In [1]: import numpy as np

In [2]: np.set_printoptions(precision=2, suppress=True, linewidth=160)

In [3]: rd = lambda a: np.round(a, 2) + 0

In [4]: K = np.load("w.npy")

In [5]: rd(K)
Out[5]: 
array([[0.11, 0.11, 0.12, 0.18, 0.01, 0.01, 0.01, 0.09, 0.16],
       [0.11, 0.11, 0.12, 0.18, 0.01, 0.01, 0.01, 0.09, 0.16],
       [0.12, 0.12, 0.15, 0.22, 0.01, 0.01, 0.01, 0.1 , 0.19],
       [0.18, 0.18, 0.22, 0.32, 0.02, 0.02, 0.02, 0.15, 0.28],
       [0.01, 0.01, 0.01, 0.02, 0.  , 0.  , 0.  , 0.01, 0.01],
       [0.01, 0.01, 0.01, 0.02, 0.  , 0.  , 0.  , 0.01, 0.01],
       [0.01, 0.01, 0.01, 0.02, 0.  , 0.  , 0.  , 0.01, 0.01],
       [0.09, 0.09, 0.1 , 0.15, 0.01, 0.01, 0.01, 0.07, 0.13],
       [0.16, 0.16, 0.19, 0.28, 0.01, 0.01, 0.01, 0.13, 0.25]])

In [6]: vec = np.array([0, 0, 3, 2, 0, 3, 2, 2, 2])

In [7]: np.trace(K)
Out[7]: np.float64(1.0)

In [8]: rd(K @ K @ vec)
Out[8]: array([1.29, 1.29, 1.52, 2.22, 0.12, 0.12, 0.12, 1.05, 1.99])

In [9]: (vec - K @ vec) @ (K @ vec)
Out[9]: np.float64(0.0)

In [10]: rd(np.eye(9) - K)
Out[10]: 
array([[ 0.89, -0.11, -0.12, -0.18, -0.01, -0.01, -0.01, -0.09, -0.16],
       [-0.11,  0.89, -0.12, -0.18, -0.01, -0.01, -0.01, -0.09, -0.16],
       [-0.12, -0.12,  0.85, -0.22, -0.01, -0.01, -0.01, -0.1 , -0.19],
       [-0.18, -0.18, -0.22,  0.68, -0.02, -0.02, -0.02, -0.15, -0.28],
       [-0.01, -0.01, -0.01, -0.02,  1.  ,  0.  ,  0.  , -0.01, -0.01],
       [-0.01, -0.01, -0.01, -0.02,  0.  ,  1.  ,  0.  , -0.01, -0.01],
       [-0.01, -0.01, -0.01, -0.02,  0.  ,  0.  ,  1.  , -0.01, -0.01],
       [-0.09, -0.09, -0.1 , -0.15, -0.01, -0.01, -0.01,  0.93, -0.13],
       [-0.16, -0.16, -0.19, -0.28, -0.01, -0.01, -0.01, -0.13,  0.75]])

In [11]: np.abs(np.diag(np.linalg.qr(K)[1])) > 1e-9
Out[11]: array([ True, False, False, False, False, False, False, False, False])

In [12]: rd(np.trace(np.linalg.pinv(K) @ K))
Out[12]: np.float64(1.0)

In [13]: np.unique(K.round(6), axis=0).shape
Out[13]: (6, 9)

In [14]: E = np.array([[2, 2, 0, 0, 0],
    ...:     [1, 3, 3, 3, 3],
    ...:     [0, 3, 1, 2, 1],
    ...:     [3, 0, 1, 3, 3],
    ...:     [2, 1, 0, 2, 1]])

In [15]: E
Out[15]: 
array([[2, 2, 0, 0, 0],
       [1, 3, 3, 3, 3],
       [0, 3, 1, 2, 1],
       [3, 0, 1, 3, 3],
       [2, 1, 0, 2, 1]])

In [16]: rd(np.sort(np.abs(np.linalg.eigvals(E))))
Out[16]: array([0.18, 1.69, 2.68, 2.68, 8.07])

In [17]: E @ E
Out[17]: 
array([[ 6, 10,  6,  6,  6],
       [20, 23, 15, 30, 24],
       [11, 13, 12, 19, 17],
       [21, 12,  4, 17, 13],
       [13,  8,  5, 11, 10]])

In [18]: rd(np.abs(np.linalg.eigvals(E)).max())
Out[18]: np.float64(8.07)

In [19]: q = E.astype(float).copy()

In [20]: for j in range(5):
    ...:     q[:, j] -= q[:, :j] @ (q[:, :j].T @ q[:, j])
    ...:     q[:, j] /= np.linalg.norm(q[:, j])
    ...: 

In [21]: rd(q.T @ q)
Out[21]: 
array([[1., 0., 0., 0., 0.],
       [0., 1., 0., 0., 0.],
       [0., 0., 1., 0., 0.],
       [0., 0., 0., 1., 0.],
       [0., 0., 0., 0., 1.]])

In [22]: rd(q.T @ E)
Out[22]: 
array([[4.24, 2.12, 1.41, 3.77, 3.3 ],
       [0.  , 4.3 , 2.09, 2.09, 1.39],
       [0.  , 0.  , 2.15, 1.99, 2.52],
       [0.  , 0.  , 0.  , 1.85, 0.87],
       [0.  , 0.  , 0.  , 0.  , 0.25]])

In [23]: def softmax(z):
    ...:     e = np.exp(z - z.max(axis=-1, keepdims=True))
    ...:     return e / e.sum(axis=-1, keepdims=True)
    ...: 

In [24]: rd(softmax(E[4] + -1))
Out[24]: array([0.35, 0.13, 0.05, 0.35, 0.13])

In [25]: scores = E @ E.T / np.sqrt(5)

In [26]: rd(softmax(scores))
Out[26]: 
array([[0.31, 0.31, 0.13, 0.13, 0.13],
       [0.  , 1.  , 0.  , 0.  , 0.  ],
       [0.  , 0.93, 0.06, 0.01, 0.  ],
       [0.  , 0.14, 0.  , 0.85, 0.  ],
       [0.01, 0.35, 0.02, 0.55, 0.06]])

In [27]: rd(softmax(scores)[4] @ E)
Out[27]: array([2.15, 1.21, 1.64, 2.89, 2.8 ])

In [28]: softmax(scores).round(6).argmax(axis=1)
Out[28]: array([0, 1, 1, 3, 3])

In [29]: t = np.radians(15)

In [30]: r_ = np.eye(5)

In [31]: r_[0, 0] = r_[2, 2] = np.cos(t)

In [32]: r_[0, 2], r_[2, 0] = -np.sin(t), np.sin(t)

In [33]: rd(r_)
Out[33]: 
array([[ 0.97,  0.  , -0.26,  0.  ,  0.  ],
       [ 0.  ,  1.  ,  0.  ,  0.  ,  0.  ],
       [ 0.26,  0.  ,  0.97,  0.  ,  0.  ],
       [ 0.  ,  0.  ,  0.  ,  1.  ,  0.  ],
       [ 0.  ,  0.  ,  0.  ,  0.  ,  1.  ]])

In [34]: B = E @ r_.T

In [35]: np.allclose(E @ E.T, B @ B.T)
Out[35]: True

In [36]: rd(B)
Out[36]: 
array([[ 1.93,  2.  ,  0.52,  0.  ,  0.  ],
       [ 0.19,  3.  ,  3.16,  3.  ,  3.  ],
       [-0.26,  3.  ,  0.97,  2.  ,  1.  ],
       [ 2.64,  0.  ,  1.74,  3.  ,  3.  ],
       [ 1.93,  1.  ,  0.52,  2.  ,  1.  ]])

In [37]: rd(np.linalg.svd(E, compute_uv=False)), rd(np.linalg.svd(B, compute_uv=False))
Out[37]: (array([8.75, 3.6 , 2.63, 1.2 , 0.18]), array([8.75, 3.6 , 2.63, 1.2 , 0.18]))

In [38]: rd(np.linalg.det(r_)), rd(np.trace(r_))
Out[38]: (np.float64(1.0), np.float64(4.93))

In [39]: E.shape
Out[39]: (5, 5)

In [40]: rd(np.linalg.svd(E, compute_uv=False))
Out[40]: array([8.75, 3.6 , 2.63, 1.2 , 0.18])

In [41]: feats = np.loadtxt("arr.csv", delimiter=",")

In [42]: rd(feats)
Out[42]: 
array([[ 1.  ,  0.  ,  0.  ,  0.  ,  0.  ,  0.  ,  0.  ,  0.  ],
       [ 0.  ,  1.  ,  0.  ,  0.  ,  0.  ,  0.  ,  0.  ,  0.  ],
       [ 0.  ,  0.  ,  1.  ,  0.  ,  0.  ,  0.  ,  0.  ,  0.  ],
       [ 0.  ,  0.  ,  0.  ,  0.81, -0.59,  0.  ,  0.  ,  0.  ],
       [ 0.  ,  0.  ,  0.  ,  0.59,  0.81,  0.  ,  0.  ,  0.  ],
       [ 0.  ,  0.  ,  0.  ,  0.  ,  0.  ,  1.  ,  0.  ,  0.  ],
       [ 0.  ,  0.  ,  0.  ,  0.  ,  0.  ,  0.  ,  1.  ,  0.  ],
       [ 0.  ,  0.  ,  0.  ,  0.  ,  0.  ,  0.  ,  0.  ,  1.  ]])

In [43]: rd(feats @ feats)
Out[43]: 
array([[ 1.  ,  0.  ,  0.  ,  0.  ,  0.  ,  0.  ,  0.  ,  0.  ],
       [ 0.  ,  1.  ,  0.  ,  0.  ,  0.  ,  0.  ,  0.  ,  0.  ],
       [ 0.  ,  0.  ,  1.  ,  0.  ,  0.  ,  0.  ,  0.  ,  0.  ],
       [ 0.  ,  0.  ,  0.  ,  0.31, -0.95,  0.  ,  0.  ,  0.  ],
       [ 0.  ,  0.  ,  0.  ,  0.95,  0.31,  0.  ,  0.  ,  0.  ],
       [ 0.  ,  0.  ,  0.  ,  0.  ,  0.  ,  1.  ,  0.  ,  0.  ],
       [ 0.  ,  0.  ,  0.  ,  0.  ,  0.  ,  0.  ,  1.  ,  0.  ],
       [ 0.  ,  0.  ,  0.  ,  0.  ,  0.  ,  0.  ,  0.  ,  1.  ]])

In [44]: rd(np.sort(np.linalg.eigvals(feats).real))
Out[44]: array([0.81, 0.81, 1.  , 1.  , 1.  , 1.  , 1.  , 1.  ])

In [45]: (np.linalg.matrix_power((feats != 0) + (feats.T != 0) + np.eye(8), 8) > 0).astype(int)
Out[45]: 
array([[1, 0, 0, 0, 0, 0, 0, 0],
       [0, 1, 0, 0, 0, 0, 0, 0],
       [0, 0, 1, 0, 0, 0, 0, 0],
       [0, 0, 0, 1, 1, 0, 0, 0],
       [0, 0, 0, 1, 1, 0, 0, 0],
       [0, 0, 0, 0, 0, 1, 0, 0],
       [0, 0, 0, 0, 0, 0, 1, 0],
       [0, 0, 0, 0, 0, 0, 0, 1]])

In [46]: np.flatnonzero(np.linalg.matrix_power((feats != 0) + (feats.T != 0) + np.eye(8), 8)[3])
Out[46]: array([3, 4])

In [47]: rd(np.linalg.det(feats))
Out[47]: np.float64(1.0)
